In [1]: import numpy as np

In [2]: from numpy import linalg as LA

In [3]: np.set_printoptions(suppress=True, linewidth=100)

In [4]: rd = lambda a: np.round(a, 3) + 0

In [5]: s = 5 * 0.5 ** np.arange(9)

In [6]: O, _ = LA.qr(np.array([[-0.3, 1.1, 1.1, 0.8, 0.7, -0.8, 0.9, 0.6, -0.6],
   ...:     [1.3, -0.6, -0.3, -0.2, 1.0, -0.7, -2.0, 0.2, -0.5],
   ...:     [0.6, 0.1, 1.1, -0.2, -0.7, 0.4, 1.6, -0.7, -0.4],
   ...:     [0.0, -0.3, -0.6, 1.7, 1.0, -0.8, 0.0, -1.1, -0.1],
   ...:     [-0.3, -1.2, -1.9, 0.4, 0.2, -0.6, 0.0, 1.1, 0.5],
   ...:     [-0.6, -1.2, 0.2, -1.1, -1.9, -1.2, 0.9, 0.4, -1.2],
   ...:     [1.8, -0.2, -0.8, -1.0, 0.9, 0.3, 0.6, 0.1, -1.3],
   ...:     [1.2, -1.1, 0.4, 0.7, 0.5, 0.6, -0.3, 0.4, 0.7],
   ...:     [0.8, 0.8, -1.4, -1.6, -0.7, -0.2, -0.8, -0.9, -1.4]]))

In [7]: rng = np.random.default_rng(411)

In [8]: mat = rng.normal(size=(34, 9)) * s @ O

In [9]: print(rd(mat))
[[ 0.24   1.084  0.03   1.073  1.888  2.074 -0.278  1.644  1.251]
 [-0.158  1.767  1.136  1.714  1.007  3.797  0.745  2.358 -0.16 ]
 [-1.705 -4.546 -1.682 -2.863 -2.907 -6.191 -2.55  -6.155 -2.529]
 [ 0.451  0.523  0.409 -0.003 -1.107 -0.654  1.206  0.291 -0.176]
 [ 2.459 -2.16  -2.863 -1.485 -2.405 -6.534  0.828 -3.096  2.63 ]
 [ 0.517  3.37   1.988  2.052  1.236  4.724  1.913  3.58   0.858]
 [-2.423 -2.469 -1.031 -0.052  1.025  0.31  -3.411 -2.5   -1.901]
 [ 1.289  4.316  2.38   2.462  1.302  5.447  2.841  5.052  1.411]
 [-2.484 -0.392  0.046  0.434  3.433  3.404 -3.141  0.821 -1.481]
 [ 0.771  1.491  0.135  1.84   1.348  3.056  0.806  1.961  1.636]
 [-0.831 -0.615 -0.076 -0.601  0.354 -0.449 -0.968 -0.613 -0.772]
 [-1.032 -1.009 -0.141 -0.537  0.223 -0.303 -1.439 -1.364 -0.6  ]
 [-2.552 -3.435 -2.095 -0.755  2.226 -0.583 -4.363 -2.548 -1.404]
 [ 0.906 -0.376 -0.471  0.374 -2.172 -1.477  1.491 -1.099  0.377]
 [ 1.716 -0.595 -0.776 -0.796 -2.557 -3.566  1.756 -1.415  1.124]
 [ 0.116 -2.515 -2.111 -1.687 -0.043 -3.966 -1.935 -2.955  0.981]
 [-1.528  0.051  0.654  0.281  0.823  1.691 -0.915  0.353 -1.581]
 [-0.72   1.468  0.964  0.518  2.179  2.947 -0.384  2.298 -0.247]
 [-0.971  1.617  1.339  0.772  2.636  4.087 -0.549  3.265 -0.856]
 [-1.009 -1.119 -0.74  -0.04   0.957  0.225 -1.47  -0.516 -0.676]
 [-0.966 -1.847 -1.397 -0.622  1.502 -0.754 -2.587 -1.357 -0.182]
 [-1.242 -1.262 -0.135 -0.9   -0.278 -0.681 -0.806 -0.826 -1.969]
 [ 0.184  1.482  0.759  0.637  1.157  2.059  0.803  2.471  0.1  ]
 [ 1.5    2.23   0.994  1.572 -1.117  1.73   3.124  2.081  0.958]
 [-0.403  0.346 -0.346  1.065  2.238  2.371 -1.035  1.261  0.526]
 [ 0.725  2.402  1.157  0.801  0.822  1.94   1.312  2.497  0.9  ]
 [ 1.616  1.618  0.189  1.655 -0.338  1.568  2.384  2.14   1.372]
 [-0.27  -1.511 -0.835 -1.333  0.075 -1.928 -1.082 -0.932 -0.326]
 [-2.273  0.416  1.14   1.269  1.904  4.544 -1.404  1.409 -2.313]
 [ 2.088 -0.664 -0.636 -0.89  -4.212 -4.87   2.798 -2.321  0.897]
 [-0.153  1.52   1.237 -0.018  0.706  1.124  0.091  1.171  0.023]
 [ 0.042  0.14   0.081 -0.361  0.109 -0.577 -0.05   0.243 -0.136]
 [-0.609 -0.705 -0.09  -0.673  0.009 -0.605 -0.838 -1.123 -0.452]
 [-0.955 -2.591 -0.913 -2.072 -2.006 -4.219 -1.07  -3.395 -1.66 ]]

In [10]: M2 = np.c_[mat[:, :4] @ np.array([[1, 2, 0, -2], [5, -3, -2, -5], [2, 4, -4, 0], [0, 4, 2, -3]]), np.array([0, 8, 7, 2, 2, 6, 8, 4, 1, 0, 7, 4, 2, 1, 6, 4, 9, 3, 8, 0, 2, 5, 9, 0, 9, 9, 4, 0, 5, 2, 4, 3, 2, 1])]

In [11]: print(rd(M2))
[[  5.72    1.636  -0.142  -9.119   0.   ]
 [ 10.951   5.783  -4.649 -13.665   8.   ]
 [-27.798  -7.953  10.095  34.727   7.   ]
 [  3.883   0.96   -2.689  -3.506   2.   ]
 [-14.066  -5.991  12.8    10.337   2.   ]
 [ 21.341   7.085 -10.586 -24.039   6.   ]
 [-16.83   -1.771   8.955  17.349   8.   ]
 [ 27.629   8.996 -13.229 -31.542   4.   ]
 [ -4.353  -1.868   1.468   5.626   1.   ]
 [  8.495   4.966   0.16  -14.516   0.   ]
 [ -4.058  -2.528   0.332   6.542   7.   ]
 [ -6.361  -1.748   1.51    8.721   4.   ]
 [-23.92   -6.201  13.742  24.547   2.   ]
 [ -1.915   2.548   3.384  -1.055   1.   ]
 [ -2.811  -1.069   2.701   1.932   6.   ]
 [-16.683  -7.414  10.101  17.406   4.   ]
 [  0.036   0.528  -2.156   1.957   9.   ]
 [  8.547   0.084  -5.753  -7.455   3.   ]
 [  9.791   1.65   -7.044  -8.46    8.   ]
 [ -8.086  -1.784   5.12    7.736   0.   ]
 [-12.996  -4.467   8.038  13.035   2.   ]
 [ -7.821  -2.843   1.263  11.494   5.   ]
 [  9.109   1.505  -4.724  -9.687   9.   ]
 [ 14.637   6.57   -5.291 -18.864   0.   ]
 [  0.636   1.033   2.821  -4.12    9.   ]
 [ 15.047   2.077  -7.829 -15.861   9.   ]
 [ 10.083   5.756  -0.68  -16.288   4.   ]
 [ -9.494  -4.679   3.695  12.094   0.   ]
 [  2.086   3.845  -2.855  -1.339   5.   ]
 [ -2.507   0.061   2.093   1.817   2.   ]
 [  9.919   0.012  -8.023  -7.239   4.   ]
 [  0.903  -1.456  -1.323   0.299   3.   ]
 [ -4.312  -2.158   0.423   6.761   2.   ]
 [-15.737  -6.076   4.691  21.081   1.   ]]

In [12]: print(rd(LA.norm(M2 - mat @ LA.lstsq(mat, M2)[0], axis=0)))
[ 0.     0.     0.     0.    25.351]

In [13]: print(rd(LA.norm(LA.qr(mat)[0].T @ M2, axis=0) ** 2 / ((M2 ** 2).sum(axis=0) + 1e-12)))
[1.    1.    1.    1.    0.254]
